% python3 -q
>>> import numpy as np
>>> np.set_printoptions(suppress=True, linewidth=140)
>>> def tidy(a):
...     return np.round(a, 3) + 0
... 
>>> E = np.load("sample4.npy")
>>> E
array([[4., 0., 0.],
       [0., 5., 2.],
       [0., 2., 8.]])
>>> tidy(np.linalg.det(E))
np.float64(144.0)
>>> np.flatnonzero(np.linalg.matrix_power((E != 0) + (E.T != 0) + np.eye(3), 3)[0])
array([0])
>>> (E != 0).astype(int)
array([[1, 0, 0],
       [0, 1, 1],
       [0, 1, 1]])
>>> (np.linalg.matrix_power((E != 0) + (E.T != 0) + np.eye(3), 3) > 0).astype(int)
array([[1, 0, 0],
       [0, 1, 1],
       [0, 1, 1]])
>>> ang = np.radians(90)
>>> r_ = np.eye(3)
>>> r_[0, 0] = r_[1, 1] = np.cos(ang)
>>> r_[0, 1], r_[1, 0] = -np.sin(ang), np.sin(ang)
>>> tidy(r_)
array([[ 0., -1.,  0.],
       [ 1.,  0.,  0.],
       [ 0.,  0.,  1.]])
>>> A2 = E @ r_.T
>>> tidy(np.linalg.det(r_)), tidy(np.trace(r_))
(np.float64(1.0), np.float64(1.0))
>>> np.allclose(E @ E.T, A2 @ A2.T)
True
>>> tidy(A2)
array([[ 0.,  4.,  0.],
       [-5.,  0.,  2.],
       [-2.,  0.,  8.]])
>>> tidy(np.linalg.svd(E, compute_uv=False)), tidy(np.linalg.svd(A2, compute_uv=False))
(array([9., 4., 4.]), array([9., 4., 4.]))
>>> rng = np.random.default_rng(530409)
>>> J = rng.normal(size=(16, 3))
>>> J = 10 * J / np.linalg.norm(J, axis=1, keepdims=True)
>>> tidy(J)
array([[ 7.662,  1.479, -6.253],
       [ 5.275,  7.577, -3.841],
       [-2.648, -5.73 , -7.756],
       [ 7.394,  2.91 , -6.071],
       [ 6.641, -1.537, -7.317],
       [ 7.866, -1.982,  5.848],
       [-2.062,  8.988, -3.868],
       [ 5.439, -6.772,  4.956],
       [-3.566,  5.947,  7.205],
       [-8.141, -5.607, -1.513],
       [-5.489, -0.055,  8.358],
       [ 1.283, -9.882, -0.834],
       [ 3.508,  9.333,  0.762],
       [ 8.958, -3.852,  2.215],
       [ 6.479,  4.841,  5.881],
       [-1.883, -9.51 ,  2.451]])
>>> P = J @ np.linalg.solve(J.T @ J, J.T)
>>> np.linalg.matrix_rank(np.eye(16) - P)
np.int64(13)
